$ ipython --no-banner

In [1]: import numpy as np

In [2]: np.set_printoptions(precision=2, suppress=True, linewidth=160)

In [3]: feats = np.load("a.npy")

In [4]: feats
Out[4]: 
array([[-5.01,  3.  ,  4.01, -3.97,  1.97],
       [-5.  ,  2.99,  4.02, -3.96,  1.97],
       [-5.01,  3.01,  4.05, -3.96,  2.  ],
       [-5.01,  3.01,  3.99, -4.  ,  2.01],
       [-5.02,  2.99,  4.01, -4.  ,  1.97],
       [-5.03,  2.99,  4.01, -3.98,  2.01],
       [ 5.98, -5.97, -2.95, -8.02, -2.05],
       [ 5.97, -6.02, -2.97, -7.98, -1.98],
       [ 5.99, -6.04, -2.97, -8.01, -1.98],
       [ 6.  , -5.98, -2.97, -8.01, -2.  ],
       [ 5.98, -5.98, -3.01, -8.  , -1.98],
       [ 6.  , -5.98, -2.98, -8.  , -2.02],
       [-1.97, -8.98,  2.  , -3.99, -3.99],
       [-2.03, -8.99,  2.02, -3.99, -4.05],
       [-2.01, -9.06,  1.99, -4.03, -4.01],
       [-1.99, -8.99,  2.02, -3.99, -4.  ],
       [-2.01, -8.97,  2.  , -3.97, -4.03],
       [-2.  , -8.96,  2.03, -3.99, -3.97]])

In [5]: x = np.array([-1, 2, 2, 1, 0])

In [6]: y = feats @ x

In [7]: np.round(np.linalg.solve(feats.T @ feats, feats.T @ y), 2) + 0
Out[7]: array([-1.,  2.,  2.,  1.,  0.])

In [8]: print(np.round(np.linalg.lstsq(feats, y)[0], 2) + 0)
[-1.  2.  2.  1.  0.]

In [9]: rng = np.random.default_rng(4994)

In [10]: y = y + 0.1 * rng.normal(size=18)

In [11]: y
Out[11]: array([ 15.11,  15.09,  15.26,  15.04,  15.24,  15.06, -31.99, -31.88, -31.97, -31.96, -32.05, -31.62, -15.94, -15.87, -16.08, -15.99, -15.93, -15.84])

In [12]: c, *_ = np.linalg.lstsq(feats, y)

In [13]: c
Out[13]: array([-1.04,  1.89,  1.95,  1.01,  0.22])

In [14]: c.round()
Out[14]: array([-1.,  2.,  2.,  1.,  0.])

In [15]: np.round(np.linalg.norm(y - feats @ c), 2)
Out[15]: np.float64(0.41)

In [16]: B = np.c_[feats[:, :2] @ np.array([[2, 0], [0, 0]]), np.array([0, -2, 3, -2, 0, 0, 0, -3, -2, 3, -3, -1, 0, 0, 3, 3, -3, -2])]

In [17]: B
Out[17]: 
array([[-10.02,   0.  ,   0.  ],
       [-10.  ,   0.  ,  -2.  ],
       [-10.02,   0.  ,   3.  ],
       [-10.02,   0.  ,  -2.  ],
       [-10.04,   0.  ,   0.  ],
       [-10.06,   0.  ,   0.  ],
       [ 11.96,   0.  ,   0.  ],
       [ 11.94,   0.  ,  -3.  ],
       [ 11.98,   0.  ,  -2.  ],
       [ 12.  ,   0.  ,   3.  ],
       [ 11.96,   0.  ,  -3.  ],
       [ 12.  ,   0.  ,  -1.  ],
       [ -3.94,   0.  ,   0.  ],
       [ -4.06,   0.  ,   0.  ],
       [ -4.02,   0.  ,   3.  ],
       [ -3.98,   0.  ,   3.  ],
       [ -4.02,   0.  ,  -3.  ],
       [ -4.  ,   0.  ,  -2.  ]])

In [18]: np.linalg.matrix_rank(B)
Out[18]: np.int64(2)

In [19]: print(np.linalg.matrix_rank(np.c_[feats, B]))
6

In [20]: dist = np.linalg.norm(feats[:, None] - feats[None], axis=-1)

In [21]: np.flatnonzero(dist[11] < dist.mean() / 2)
Out[21]: array([ 6,  7,  8,  9, 10, 11])

In [22]: np.linalg.matrix_rank(dist ** 2)
Out[22]: np.int64(7)

In [23]: (dist + 1e9 * np.eye(18)).round(6).argmin(axis=1)
Out[23]: array([ 1,  0,  1,  5,  0,  3, 11,  8,  7, 11,  9,  9, 15, 16, 15, 12, 13, 15])

In [24]: B = feats / np.linalg.norm(feats, axis=1, keepdims=True)

In [25]: G = B @ B.T

In [26]: (G - 2 * np.eye(18)).round(6).argmax(axis=1)
Out[26]: array([ 1,  0,  1,  5,  0,  3, 11,  8,  7, 11,  9,  9, 15, 16, 12, 12, 13, 15])

In [27]: G[6]
Out[27]: array([-0.31, -0.31, -0.32, -0.31, -0.31, -0.31,  1.  ,  1.  ,  1.  ,  1.  ,  1.  ,  1.  ,  0.57,  0.56,  0.57,  0.57,  0.57,  0.57])

In [28]: E = np.load("mat.npy")

In [29]: E
Out[29]: 
array([[ 0.4, -2. , -1.6],
       [-1.5,  5.5,  0.5],
       [ 0.9, -2.5,  0. ],
       [-1.6,  7.5,  0.9],
       [ 0.6,  6.5, -1.5],
       [ 0.5,  4.5, -0.8]])

In [30]: proj = E @ np.linalg.solve(E.T @ E, E.T)

In [31]: print(np.diag(proj))
[0.82 0.41 0.25 0.51 0.67 0.35]

In [32]: np.linalg.matrix_rank(np.eye(6) - proj)
Out[32]: np.int64(3)

In [33]: print(np.trace(proj))
3.0

In [34]: f = np.array([9, 7])

In [35]: np.polyval(f, E[3])
Out[35]: array([-7.4, 74.5, 15.1])

In [36]: print(np.correlate(E[3], E[0], "full"))
[  2.56  -8.8  -17.08   1.2    0.36]

In [37]: G = E.T @ E

In [38]: np.linalg.svd(E, compute_uv=False) ** 2
Out[38]: array([161.15,   9.8 ,   1.2 ])

In [39]: x = np.array([-2, -3, 0])

In [40]: y = E @ x

In [41]: np.round(np.linalg.solve(E.T @ E, E.T @ y), 2) + 0
Out[41]: array([-2., -3.,  0.])

In [42]: y = y + 0.3 * rng.normal(size=6)

In [43]: y
Out[43]: array([  5.34, -13.76,   5.98, -19.37, -20.88, -14.27])

In [44]: c, *_ = np.linalg.lstsq(E, y)

In [45]: np.round(E.T @ (y - E @ c), 2) + 0
Out[45]: array([0., 0., 0.])

In [46]: c
Out[46]: array([-1.85, -3.  ,  0.04])

In [47]: print(round(np.linalg.norm(y - E @ c), 2))
0.38

In [48]: [round(float(x), 2) for x in np.linalg.svd(feats, compute_uv=False)[:3]]
Out[48]: [36.03, 22.12, 15.81]

In [49]: round(np.linalg.norm(feats, 2) / np.linalg.norm(feats), 2)
Out[49]: np.float64(0.8)

In [50]: J = np.load("block18.npy")

In [51]: print(J)
[[-0.9   0.36 -0.24]
 [-0.4  -0.91  0.14]
 [-0.17  0.22  0.96]]

In [52]: w1 = np.array([[5, 0, 5, -1, 3, -2],
    ...:     [-3, -1, -2, 4, -4, -2],
    ...:     [-2, 2, 2, -4, -4, -4]])

In [53]: c = np.array([-5, 1, -5, 0, 2, 0])

In [54]: hid = np.maximum(J @ w1 + c, 0)

In [55]: print((hid > 0).mean(axis=0))
[0.   1.   0.   0.33 0.33 0.67]

In [56]: basis = np.array([[-1, 0, 2], [1, -2, 0], [2, 2, 0], [0, 2, -2], [2, 0, 0], [0, 1, -1]])

In [57]: w1 @ basis
Out[57]: 
array([[ 11,   6,  14],
       [-10,   4, -12],
       [  0, -12,   8]])

In [58]: x = np.array([3, 3, 1])

In [59]: a = np.maximum(J @ x, 0)

In [60]: np.flatnonzero(a > 1e-9)
Out[60]: array([2])

In [61]: np.maximum(J @ (3 * x), 0)
Out[61]: array([0.  , 0.  , 3.31])

In [62]: np.tanh(J @ x)
Out[62]: array([-0.95, -1.  ,  0.8 ])

In [63]: J.T @ a
Out[63]: array([-0.19,  0.24,  1.06])

In [64]: t3 = np.stack([J, 2 * J, J[::-1]])

In [65]: np.linalg.norm(t3, axis=(1, 2))
Out[65]: array([1.73, 3.46, 1.73])

In [66]: print(np.linalg.matrix_rank(t3.reshape(3, -1)))
2

In [67]: W0 = np.loadtxt("dump.csv", delimiter=",")

In [68]: W0
Out[68]: 
array([[ 0.,  0.,  0.,  1., -2.],
       [ 0.,  0.,  0.,  1., -3.],
       [ 0.,  0.,  0., -3.,  3.],
       [ 1.,  1., -3.,  0.,  0.],
       [-2., -3.,  3.,  0.,  0.]])

In [69]: np.einsum("ii->", W0)
Out[69]: np.float64(0.0)

In [70]: print(round(float(np.linalg.det(W0.T)), 2))
0.0

In [71]: np.kron(np.eye(2, dtype=int), W0)
Out[71]: 
array([[ 0.,  0.,  0.,  1., -2.,  0.,  0.,  0.,  0., -0.],
       [ 0.,  0.,  0.,  1., -3.,  0.,  0.,  0.,  0., -0.],
       [ 0.,  0.,  0., -3.,  3.,  0.,  0.,  0., -0.,  0.],
       [ 1.,  1., -3.,  0.,  0.,  0.,  0., -0.,  0.,  0.],
       [-2., -3.,  3.,  0.,  0., -0., -0.,  0.,  0.,  0.],
       [ 0.,  0.,  0.,  0., -0.,  0.,  0.,  0.,  1., -2.],
       [ 0.,  0.,  0.,  0., -0.,  0.,  0.,  0.,  1., -3.],
       [ 0.,  0.,  0., -0.,  0.,  0.,  0.,  0., -3.,  3.],
       [ 0.,  0., -0.,  0.,  0.,  1.,  1., -3.,  0.,  0.],
       [-0., -0.,  0.,  0.,  0., -2., -3.,  3.,  0.,  0.]])

In [72]: np.round(np.poly(W0), 2) + 0
Out[72]: array([  1.,   0., -33.,   0.,  46.,   0.])

In [73]: print(np.all(np.linalg.eigvalsh(W0) > 0))
False

In [74]: print([round(float(np.linalg.det(W0[:i, :i])), 2) + 0 for i in range(1, 6)])
[0.0, 0.0, 0.0, 0.0, 0.0]
